$ ipython --no-banner

In [1]: import numpy as np

In [2]: np.set_printoptions(precision=3, suppress=True, linewidth=120, floatmode="fixed")

In [3]: rnd = lambda a: np.round(a, 3) + 0

In [4]: E = np.array([[28.0, -20.0, -5.0, -10.0],
   ...:     [50.0, -37.0, -10.0, -20.0],
   ...:     [-50.0, 40.0, 13.0, 20.0],
   ...:     [0.0, 0.0, 0.0, 3.0]])

In [5]: left, sigma, Vh = np.linalg.svd(E)

In [6]: print(rnd(sigma))
[101.676   3.000   3.000   0.059]

In [7]: Y = left[:, :3] @ np.diag(sigma[:3]) @ Vh[:3]

In [8]: print(np.linalg.matrix_rank(E, rtol=0.05))
1

In [9]: print(rnd(np.linalg.norm(E - Y) / np.linalg.norm(E)))
0.001

In [10]: print(np.linalg.matrix_rank(Y))
3

In [11]: def softmax(z):
    ...:     e = np.exp(z - z.max(axis=-1, keepdims=True))
    ...:     return e / e.sum(axis=-1, keepdims=True)
    ...: 

In [12]: print(rnd(softmax(E[0] + -3)))
[1.000 0.000 0.000 0.000]

In [13]: print(rnd(softmax(E).sum(axis=1)))
[1.000 1.000 1.000 1.000]

In [14]: S = E @ E.T / np.sqrt(4)

In [15]: print(rnd(softmax(S + np.triu(np.full(S.shape, -np.inf), 1))))
[[1.000 0.000 0.000 0.000]
 [0.000 1.000 0.000 0.000]
 [0.000 0.000 1.000 0.000]
 [0.000 0.000 1.000 0.000]]

In [16]: print(softmax(S).round(6).argmax(axis=1))
[1 1 2 2]

In [17]: Y = E / np.sqrt((E ** 2).mean(axis=1, keepdims=True))

In [18]: print(np.linalg.matrix_rank(Y) == np.linalg.matrix_rank(E))
True

In [19]: print(np.argsort(-np.linalg.norm(E, axis=0).round(6), kind="stable")[:3])
[0 1 3]

In [20]: print([round(float(x), 3) for x in np.linalg.svd(E, compute_uv=False)[:3]])
[101.676, 3.0, 3.0]

In [21]: print(np.linalg.cond(E) > 100)
True

In [22]: Y = np.array([[2, 1, 2, 1], [1, 2, 2, 2], [2, 3, 1, 0], [3, 3, 2, 3]])

In [23]: A = np.triu(Y, 1)

In [24]: print(A)
[[0 1 2 1]
 [0 0 2 2]
 [0 0 0 0]
 [0 0 0 0]]

In [25]: print(np.prod(np.diag(A)), rnd(np.linalg.det(A)))
0 0.0

In [26]: print([int(np.linalg.matrix_rank(np.linalg.matrix_power(A, p))) for p in range(1, 5)])
[2, 1, 0, 0]

In [27]: print(np.linalg.matrix_power(A - np.diag(np.diag(A)), 4))
[[0 0 0 0]
 [0 0 0 0]
 [0 0 0 0]
 [0 0 0 0]]
